$ ipython --no-banner

In [1]: import numpy as np

In [2]: from numpy import linalg as LA

In [3]: np.set_printoptions(precision=2, suppress=True, linewidth=160)

In [4]: M = np.load("run16.npy")

In [5]: M
Out[5]: 
array([[1, 0, 0, 0],
       [0, 1, 0, 0],
       [0, 0, 3, 0],
       [0, 0, 0, 0]])

In [6]: [int(LA.matrix_rank(LA.matrix_power(M, p))) for p in range(1, 5)]
Out[6]: [3, 3, 3, 3]

In [7]: LA.matrix_rank(M - M[0, 0] * np.eye(4))
Out[7]: np.int64(2)

In [8]: Uu, sv, Vh = LA.svd(M)

In [9]: vecs = Vh[:(sv > 1e-8).sum()]

In [10]: rng = np.random.default_rng(1836)

In [11]: x0 = M[3] + -2 * M[0] + rng.integers(2) * np.eye(4)[1]

In [12]: x0
Out[12]: array([-2.,  1.,  0.,  0.])

In [13]: np.allclose(vecs.T @ vecs @ x0, x0)
Out[13]: True

In [14]: np.round(LA.norm(x0 - vecs.T @ vecs @ x0), 2)
Out[14]: np.float64(0.0)

In [15]: np.diag(vecs.T @ vecs)
Out[15]: array([1., 1., 1., 0.])

In [16]: (LA.matrix_power((M != 0) + (M.T != 0) + np.eye(4), 4) > 0).astype(int)
Out[16]: 
array([[1, 0, 0, 0],
       [0, 1, 0, 0],
       [0, 0, 1, 0],
       [0, 0, 0, 1]])

In [17]: np.sort(LA.eigvals(M).real)
Out[17]: array([0., 1., 1., 3.])

In [18]: round(float(LA.det(M)), 2)
Out[18]: 0.0

In [19]: M @ M
Out[19]: 
array([[1, 0, 0, 0],
       [0, 1, 0, 0],
       [0, 0, 9, 0],
       [0, 0, 0, 0]])

In [20]: Uu, sv, Vh = LA.svd(M)

In [21]: sv
Out[21]: array([3., 1., 1., 0.])

In [22]: out = Uu[:, :3] @ np.diag(sv[:3]) @ Vh[:3]

In [23]: np.abs(M - out).max()
Out[23]: np.float64(0.0)

In [24]: LA.matrix_rank(M, rtol=0.05)
Out[24]: np.int64(3)

In [25]: round(LA.norm(M - out) / LA.norm(M), 2)
Out[25]: np.float64(0.0)

In [26]: LA.matrix_rank(out)
Out[26]: np.int64(3)

In [27]: rank = LA.matrix_rank(M)

In [28]: rank
Out[28]: np.int64(3)

In [29]: ns = LA.svd(M)[2][rank:].T

In [30]: [int(LA.matrix_rank(M[:i])) for i in range(1, len(M) + 1)]
Out[30]: [1, 2, 3, 3]

In [31]: LA.matrix_rank(M.T @ M), LA.matrix_rank(M @ M.T)
Out[31]: (np.int64(3), np.int64(3))

In [32]: M @ ns
Out[32]: 
array([[0.],
       [0.],
       [0.],
       [0.]])

In [33]: [int(LA.matrix_rank(M[:, :j + 1])) for j in range(4)]
Out[33]: [1, 2, 3, 3]

In [34]: X = np.load("arr.npy")

In [35]: X
Out[35]: 
array([[1, 0, 0],
       [0, 0, 1],
       [0, 1, 0]])

In [36]: w, vecs = LA.eig(X)

In [37]: np.sort(LA.eigvals(X @ X))
Out[37]: array([1., 1., 1.])

In [38]: np.sort(LA.eigvals(LA.inv(X)))
Out[38]: array([-1.,  1.,  1.])

In [39]: np.sort(LA.eigvals(X.T))
Out[39]: array([-1.,  1.,  1.])

In [40]: np.prod(w)
Out[40]: np.float64(-1.0)

In [41]: X @ vecs[:, 0] - w[0] * vecs[:, 0]
Out[41]: array([0., 0., 0.])

In [42]: proj = np.triu(np.array([[3, 2, 0], [4, 2, 0], [5, 0, 2]]), 1) + np.eye(3)

In [43]: out = proj @ X @ LA.inv(proj)

In [44]: round(float(LA.det(out)), 2)
Out[44]: -1.0

In [45]: out
Out[45]: 
array([[ 1., -2.,  2.],
       [ 0.,  0.,  1.],
       [ 0.,  1.,  0.]])

In [46]: LA.matrix_rank(out)
Out[46]: np.int64(3)

In [47]: np.trace(out), np.trace(X)
Out[47]: (np.float64(1.0), np.int64(1))

In [48]: np.poly(out)
Out[48]: array([ 1., -1., -1.,  1.])

In [49]: round(LA.eigvals(out).sum().real, 2)
Out[49]: np.float64(1.0)

In [50]: np.kron(np.eye(2, dtype=int), out)
Out[50]: 
array([[ 1., -2.,  2.,  0., -0.,  0.],
       [ 0.,  0.,  1.,  0.,  0.,  0.],
       [ 0.,  1.,  0.,  0.,  0.,  0.],
       [ 0., -0.,  0.,  1., -2.,  2.],
       [ 0.,  0.,  0.,  0.,  0.,  1.],
       [ 0.,  0.,  0.,  0.,  1.,  0.]])

In [51]: round(LA.det(out[::-1]), 2)
Out[51]: np.float64(1.0)

In [52]: round(LA.det(out.T), 2)
Out[52]: np.float64(-1.0)

In [53]: LA.eigvals(out)
Out[53]: array([ 1.,  1., -1.])

In [54]: round(float(LA.det(2 * out)), 2), np.round(LA.det(out), 2)
Out[54]: (-8.0, np.float64(-1.0))
